>>> import numpy as np
>>> np.set_printoptions(precision=3, suppress=True, linewidth=120)
>>> m1 = np.loadtxt("x.csv", delimiter=",")
>>> m1
array([[ 3.477, -4.596,  5.027,  0.74 , -0.438,  3.634,  1.981],
       [ 4.734, -3.035, -3.564, -2.591, -4.557, -2.732,  1.481],
       [-3.796, -5.104, -2.98 , -1.256,  1.651,  4.826, -3.443]])
>>> W = np.array([[5, 5, -3, 2, -1],
...     [-3, 4, -4, 1, -1],
...     [-3, -2, -5, -5, -4],
...     [-4, -2, 3, -3, 4],
...     [4, 2, -1, -1, 3],
...     [0, -2, -4, -4, -2],
...     [5, -5, -3, -5, 2]])
>>> b = np.array([-2, 3, 4, -2, 4])
>>> act = np.maximum(m1 @ W + b, 0)
>>> act
array([[19.285,  0.   ,  0.   ,  0.   ,  0.   ],
       [41.008, 15.785, 23.027, 38.106,  0.948],
       [ 0.   ,  0.   , 36.31 ,  0.232,  8.211]])
>>> (act > 0).astype(int)
array([[1, 0, 0, 0, 0],
       [1, 1, 1, 1, 1],
       [0, 0, 1, 1, 1]])
>>> W2 = np.array([[-2, 1, 1], [4, 5, 5], [-4, -4, -5], [-2, 1, -5], [3, 1, 2]])
>>> W @ W2
array([[ 15,  43,  33],
       [ 33,  33,  30],
       [ 16,  -2,  29],
       [  6, -25,  -6],
       [ 15,  20,  30],
       [ 10,   0,  26],
       [ -2, -11,  24]])
>>> other = act / np.linalg.norm(act, axis=1, keepdims=True)
>>> G = other @ other.T
>>> np.degrees(np.arccos(np.clip(G[2, 0], -1, 1)))
np.float64(90.0)
>>> G
array([[1.   , 0.655, 0.   ],
       [0.655, 1.   , 0.366],
       [0.   , 0.366, 1.   ]])
>>> (G - 2 * np.eye(3)).round(6).argmax(axis=1)
array([1, 0, 1])
>>> vec = np.array([1, 6, 9])
>>> rhs = G @ vec
>>> rhs
array([ 4.933,  9.951, 11.197])
>>> np.linalg.solve(G, -1 * rhs)
array([-1., -6., -9.])
>>> np.linalg.solve(G, G[:, 2])
array([0., 0., 1.])
>>> np.linalg.solve(G, rhs)
array([1., 6., 9.])
>>> np.linalg.solve(G, rhs + G[:, 1])
array([1., 7., 9.])
>>> arr = np.array([[-8, 6, -5, -4], [-9, -3, 2, -2], [-2, -1, -8, -4], [7, -9, -1, 8]])
>>> arr
array([[-8,  6, -5, -4],
       [-9, -3,  2, -2],
       [-2, -1, -8, -4],
       [ 7, -9, -1,  8]])
>>> def softmax(z):
...     e = np.exp(z - z.max(axis=-1, keepdims=True))
...     return e / e.sum(axis=-1, keepdims=True)
... 
>>> np.round(softmax(arr[1] + -2), 3) + 0
array([0.   , 0.007, 0.976, 0.018])
>>> scores = arr @ arr.T / np.sqrt(4)
>>> np.round(softmax(scores + np.triu(np.full(scores.shape, -np.inf), 1)), 3) + 0
array([[1., 0., 0., 0.],
       [0., 1., 0., 0.],
       [0., 0., 1., 0.],
       [0., 0., 0., 1.]])
>>> O, Rm = np.linalg.qr(arr)
>>> Rm
array([[14.071, -5.827,  2.203,  8.102],
       [ 0.   ,  9.646, -0.639, -4.021],
       [ 0.   ,  0.   ,  9.42 ,  2.079],
       [ 0.   ,  0.   ,  0.   ,  3.724]])
>>> round(float(abs(Rm[0, 0])), 3), np.round(np.linalg.norm(arr[:, 0]), 3)
(14.071, np.float64(14.071))
>>> np.allclose(Rm.T @ Rm, arr.T @ arr)
True
>>> O @ Rm
array([[-8.,  6., -5., -4.],
       [-9., -3.,  2., -2.],
       [-2., -1., -8., -4.],
       [ 7., -9., -1.,  8.]])
>>> w, evecs = np.linalg.eig(Rm)
>>> np.sort(np.linalg.eigvals(Rm.T))
array([ 3.724,  9.42 ,  9.646, 14.071])
>>> np.sort(np.linalg.eigvals(Rm @ Rm))
array([ 13.872,  88.738,  93.04 , 198.   ])
>>> w
array([14.071,  9.646,  9.42 ,  3.724])
>>> Rm @ evecs[:, 0] - w[0] * evecs[:, 0]
array([0., 0., 0., 0.])
>>> W = np.array([[-3, -4, -2, 2, 1, -4],
...     [0, 0, -4, 4, -2, 0],
...     [4, 3, -5, 2, -4, -3],
...     [-3, 5, 1, 4, -3, 2]])
>>> b = np.array([5, -4, 2, 2, -3, -5])
>>> act = np.maximum(arr @ W + b, 0)
>>> (act > 0).astype(int)
array([[1, 0, 1, 0, 1, 1],
       [1, 1, 1, 0, 0, 1],
       [0, 0, 1, 0, 1, 1],
       [0, 1, 1, 1, 1, 0]])
>>> act
array([[21,  0, 15,  0,  9, 34],
       [46, 28, 20,  0,  0, 21],
       [ 0,  0, 46,  0, 41, 19],
       [ 0,  5, 37, 10,  2,  0]])
>>> (act > 0).mean(axis=0)
array([0.5 , 0.5 , 1.  , 0.25, 0.75, 0.75])
>>> W2 = np.array([[0, 1], [2, -2], [2, 3], [2, -1], [0, 1], [-1, 1]])
>>> W @ W2
array([[ -4,  -6],
       [  0, -18],
       [  3, -26],
       [ 18, -15]])
>>> A = np.load("run18.npy")
>>> A
array([[0, 3, 0, 2, 4, 0],
       [2, 2, 3, 2, 2, 0],
       [4, 0, 0, 0, 1, 1],
       [2, 2, 0, 4, 3, 0],
       [4, 2, 2, 1, 2, 3],
       [1, 0, 1, 3, 1, 2],
       [0, 3, 2, 3, 3, 1],
       [4, 7, 6, 6, 8, 0]])
>>> proj = A @ np.linalg.solve(A.T @ A, A.T)
>>> np.round(np.linalg.eigvalsh(proj), 3) + 0
array([0., 0., 1., 1., 1., 1., 1., 1.])
>>> np.round(proj @ A[:, 1], 3) + 0
array([3., 2., 0., 2., 2., 0., 3., 7.])
